$ python3 -q
>>> import numpy as np
>>> import numpy.linalg as la
>>> np.set_printoptions(precision=3, suppress=True, linewidth=120)
>>> arr = np.loadtxt("mat.csv", delimiter=",")
>>> print(arr)
[[ 1.     0.     0.     0.     0.     0.     0.     0.     0.   ]
 [ 0.     1.     0.     0.     0.     0.     0.     0.     0.   ]
 [ 0.     0.     1.     0.     0.     0.     0.     0.     0.   ]
 [ 0.     0.     0.     1.     0.     0.     0.     0.     0.   ]
 [ 0.     0.     0.     0.     0.5    0.866  0.     0.     0.   ]
 [ 0.     0.     0.     0.    -0.866  0.5    0.     0.     0.   ]
 [ 0.     0.     0.     0.     0.     0.     1.     0.     0.   ]
 [ 0.     0.     0.     0.     0.     0.     0.     1.     0.   ]
 [ 0.     0.     0.     0.     0.     0.     0.     0.     1.   ]]
>>> r0 = np.array([3, 2, 3, 2, 2, 0, 1, 3, 2])
>>> A2 = arr + np.outer(r0, np.eye(9)[7])
>>> print(np.round(la.det(A2) / la.det(arr), 3), round(1 + la.solve(arr, r0)[7], 3))
4.0 4.0
>>> print(la.matrix_rank(la.inv(A2) - la.inv(arr), tol=1e-8))
1
>>> O, r_ = la.qr(arr)
>>> print(np.abs(np.diag(r_)))
[1. 1. 1. 1. 1. 1. 1. 1. 1.]
>>> print(np.allclose(r_.T @ r_, arr.T @ arr))
True
>>> print(abs(r_[0, 0]), round(la.norm(arr[:, 0]), 3))
1.0 1.0
>>> print(np.trace(O @ O.T))
9.0
